$ python3 -q
>>> import numpy as np
>>> from numpy import linalg as LA
>>> np.set_printoptions(suppress=True, linewidth=160)
>>> tidy = lambda a: np.round(a, 2) + 0
>>> F = np.loadtxt("layer6.csv", delimiter=",")
>>> print(tidy(F))
[[-0.64 -0.55  0.55]
 [-0.55  0.82  0.18]
 [ 0.55  0.18  0.82]]
>>> # columns are unit length and at right angles
>>> C2 = F.T @ F
>>> print(tidy(LA.svd(F, compute_uv=False) ** 2))
[1. 1. 1.]
>>> print(tidy(np.diag(C2)))
[1. 1. 1.]
>>> print(tidy(LA.eigvalsh(C2)[::-1]))
[1. 1. 1.]
>>> print((F @ F.T).shape)
(3, 3)
>>> print(np.trace(C2), tidy((F ** 2).sum()))
3.0 3.0
>>> print(tidy(C2))
[[1. 0. 0.]
 [0. 1. 0.]
 [0. 0. 1.]]
>>> print(np.allclose(C2, C2.T))
True
>>> Uu, sv, Vh = LA.svd(F, full_matrices=False)
>>> print(tidy(np.cumsum(sv ** 2) / np.sum(sv ** 2)))
[0.33 0.67 1.  ]
>>> print(tidy(sv))
[1. 1. 1.]
>>> print(Vh @ Vh.T)
[[1. 0. 0.]
 [0. 1. 0.]
 [0. 0. 1.]]
>>> print(Uu.shape, sv.shape, Vh.shape)
(3, 3) (3,) (3, 3)
>>> print(np.allclose(Uu * sv @ Vh, F))
True
>>> print(tidy(Uu.T @ F @ Vh.T))
[[1. 0. 0.]
 [0. 1. 0.]
 [0. 0. 1.]]
>>> J = np.loadtxt("mat.csv", delimiter=",")
>>> print(tidy(J))
[[ 5.17  1.4  -1.56  2.61  5.09 -1.55]
 [ 0.24  5.05  4.91 -0.6   1.03  1.13]
 [-0.83  4.8  -0.92 -2.51  1.43 -5.15]
 [ 2.98  3.34 -3.65 -1.94 -3.79  3.59]
 [ 2.54 -0.91 -0.21 -6.8   3.78  2.49]
 [-6.08  1.09 -2.69  0.42  1.48  3.69]]
>>> M2 = J / np.sqrt((J ** 2).mean(axis=1, keepdims=True))
>>> print(tidy(M2[5]))
[-1.9   0.34 -0.84  0.13  0.46  1.15]
>>> print(LA.matrix_rank(J - J.mean(axis=1, keepdims=True)))
5
>>> print(LA.matrix_rank(M2) == LA.matrix_rank(J))
True
